>>> import numpy as np
>>> np.set_printoptions(suppress=True, linewidth=100)
>>> M = np.loadtxt("run14.csv", delimiter=",")
>>> print(M)
[[0. 1. 1. 1. 0. 0. 0. 1.]
 [1. 0. 0. 1. 1. 0. 0. 1.]
 [1. 0. 0. 0. 1. 0. 0. 0.]
 [1. 1. 0. 0. 1. 0. 1. 0.]
 [0. 1. 1. 1. 0. 0. 1. 1.]
 [0. 0. 0. 0. 0. 0. 0. 0.]
 [0. 0. 0. 1. 1. 0. 0. 0.]
 [1. 1. 0. 0. 1. 0. 0. 0.]]
>>> rk = np.linalg.matrix_rank(M)
>>> print(rk)
6
>>> N = np.linalg.svd(M)[2][rk:].T
>>> print(N.shape)
(8, 2)
>>> print([int(np.linalg.matrix_rank(M[:i])) for i in range(1, len(M) + 1)])
[1, 2, 3, 4, 5, 5, 6, 6]
>>> print(np.allclose(M @ M.T, M.T @ M))
True
>>> print(np.round(np.linalg.matrix_power(M, 4), 2))
[[39. 30.  9. 24. 44.  0. 16. 19.]
 [30. 40. 22. 34. 34.  0. 22. 30.]
 [ 9. 22. 17. 23. 11.  0. 12. 21.]
 [24. 34. 23. 39. 30.  0. 18. 33.]
 [44. 34. 11. 30. 51.  0. 18. 23.]
 [ 0.  0.  0.  0.  0.  0.  0.  0.]
 [16. 22. 12. 18. 18.  0. 13. 16.]
 [19. 30. 21. 33. 23.  0. 16. 29.]]
>>> print(np.trace(M))
0.0
>>> print(M @ M)
[[4. 2. 0. 1. 4. 0. 1. 1.]
 [2. 4. 2. 2. 2. 0. 2. 2.]
 [0. 2. 2. 2. 0. 0. 1. 2.]
 [1. 2. 2. 4. 2. 0. 1. 3.]
 [4. 2. 0. 2. 5. 0. 1. 1.]
 [0. 0. 0. 0. 0. 0. 0. 0.]
 [1. 2. 1. 1. 1. 0. 2. 1.]
 [1. 2. 2. 3. 1. 0. 1. 3.]]
>>> print((M + M.T) / 2)
[[0. 1. 1. 1. 0. 0. 0. 1.]
 [1. 0. 0. 1. 1. 0. 0. 1.]
 [1. 0. 0. 0. 1. 0. 0. 0.]
 [1. 1. 0. 0. 1. 0. 1. 0.]
 [0. 1. 1. 1. 0. 0. 1. 1.]
 [0. 0. 0. 0. 0. 0. 0. 0.]
 [0. 0. 0. 1. 1. 0. 0. 0.]
 [1. 1. 0. 0. 1. 0. 0. 0.]]
>>> print(np.allclose(M, M.T))
True
>>> print(np.argsort(-np.linalg.norm(M, axis=0).round(6), kind="stable")[:3])
[4 0 1]
>>> print([round(float(x), 2) for x in np.linalg.svd(M, compute_uv=False)[:3]])
[3.67, 2.48, 1.64]
>>> vals, evecs = np.linalg.eigh(M)
>>> print(np.round(np.linalg.eigvalsh(M @ M), 2) + 0)
[ 0.    0.    0.12  0.68  0.87  2.69  6.17 13.47]
>>> print(np.round(np.linalg.eigvalsh(M + 4 * np.eye(8)), 2))
[1.52 2.36 3.17 4.   4.   4.35 4.93 7.67]
>>> print(np.abs(evecs[:, -1]).round(6).argmax())
4
>>> print(np.round(evecs.T @ M @ evecs, 2) + 0)
[[-2.48  0.    0.    0.    0.    0.    0.    0.  ]
 [ 0.   -1.64  0.    0.    0.    0.    0.    0.  ]
 [ 0.    0.   -0.83  0.    0.    0.    0.    0.  ]
 [ 0.    0.    0.    0.    0.    0.    0.    0.  ]
 [ 0.    0.    0.    0.    0.    0.    0.    0.  ]
 [ 0.    0.    0.    0.    0.    0.35  0.    0.  ]
 [ 0.    0.    0.    0.    0.    0.    0.93  0.  ]
 [ 0.    0.    0.    0.    0.    0.    0.    3.67]]
>>> print(round(vals.sum(), 2), np.trace(M))
0.0 0.0
>>> print(np.argwhere(np.triu(M)))
[[0 1]
 [0 2]
 [0 3]
 [0 7]
 [1 3]
 [1 4]
 [1 7]
 [2 4]
 [3 4]
 [3 6]
 [4 6]
 [4 7]]
>>> L = np.diag(M.sum(axis=1)) - M
>>> print(L @ np.ones(8))
[0. 0. 0. 0. 0. 0. 0. 0.]
>>> print(np.round(np.linalg.eigvalsh(L), 2) + 0)
[0.   0.   1.65 2.13 3.68 4.6  5.38 6.56]
>>> J = np.load("m.npy")
>>> print(J)
[[ 1 -1  0]
 [-1  1  0]
 [ 0  0  0]]
>>> left, sv, VT = np.linalg.svd(J)
>>> evecs = VT[:(sv > 1e-8).sum()]
>>> rng = np.random.default_rng(322)
>>> x = J[1] + 5 * J[2] + rng.integers(2) * np.eye(3)[0]
>>> print(x)
[-1.  1.  0.]
>>> print(np.linalg.matrix_rank(np.vstack([J, x])))
1
>>> K = np.load("arr.npy")
>>> print(K)
[[  3.75  -9.18  -4.09 -12.01  -9.69  -6.84]
 [ -3.94  -0.61  -8.47   7.8    1.29  15.81]
 [ 10.02   6.81 -11.32   6.98  -4.2   -7.66]
 [-13.38   1.4   -6.04  -7.93   6.75   8.61]
 [ -2.3   13.23   4.96   9.73  -9.98  -0.83]
 [ -8.33   4.95   6.19   8.59 -11.16  -8.33]
 [ 15.83   2.72   4.4    4.15   7.81   6.68]
 [  9.24  -5.94  -5.55   5.76  11.6    8.99]
 [  8.45 -11.85  -4.71  10.74   6.78  -2.12]
 [-13.69   0.91  -3.66 -11.02   7.18   5.02]
 [  7.99  -3.13  10.42  -3.32   3.85 -13.85]
 [ -8.13  -6.6   13.22   8.09  -3.17   6.33]
 [ 12.81  12.97  -6.17   2.17   1.87  -4.62]
 [  2.58  -5.36 -12.93  -8.5   -0.75 -11.16]
 [  0.73  15.36  -6.84  -9.52   5.08  -0.39]
 [ -8.39   8.09   4.82   3.9  -14.91   1.86]
 [-11.21 -12.14   0.28   6.63   8.96   1.62]
 [  8.87   1.4   14.83  -0.18  -4.35  -8.97]]
>>> out = np.array([[-2, 1], [-3, 1], [1, -1], [0, 1], [0, -1], [2, -1]])
>>> print(np.linalg.matrix_rank(K @ out))
2
>>> print(np.round(np.einsum("ij->j", K), 2))
[ 10.9   13.03 -10.66  22.06   2.96  -9.85]
>>> x = np.array([-2, -5, -5, -5, -2, 1])
>>> rhs = K @ x
>>> b, lr = np.zeros(6), 1 / np.linalg.norm(K, 2) ** 2
>>> for i in range(15):
...     b -= lr * K.T @ (K @ b - rhs)
...     if i % 5 == 0: print(i, round(np.linalg.norm(K @ b - rhs), 2))
... 
0 109.72
5 24.31
10 9.83
>>> print(b.round(2))
[-2.11 -4.93 -5.01 -4.9  -1.83  0.84]
>>> E = np.loadtxt("layer8.csv", delimiter=",")
>>> print(E)
[[9. 0. 2. 3. 8.]
 [0. 2. 8. 1. 9.]
 [0. 0. 5. 8. 9.]
 [0. 0. 0. 3. 5.]
 [0. 0. 0. 0. 8.]]
>>> left, sv = np.linalg.svd(E)
Traceback (most recent call last):
  File "<python-input-47>", line 1, in <module>
    left, sv = np.linalg.svd(E)
    ^^^^^^^^
ValueError: too many values to unpack (expected 2)
>>> left, sv, VT = np.linalg.svd(E, full_matrices=False)
>>> print(np.abs(left[:, 0]).round(6).argmax())
2
>>> print(np.round(np.abs(VT[0]), 2))
[0.21 0.05 0.38 0.35 0.83]
>>> print(np.round(np.cumsum(sv ** 2) / np.sum(sv ** 2), 2))
[0.77 0.89 0.96 1.   1.  ]
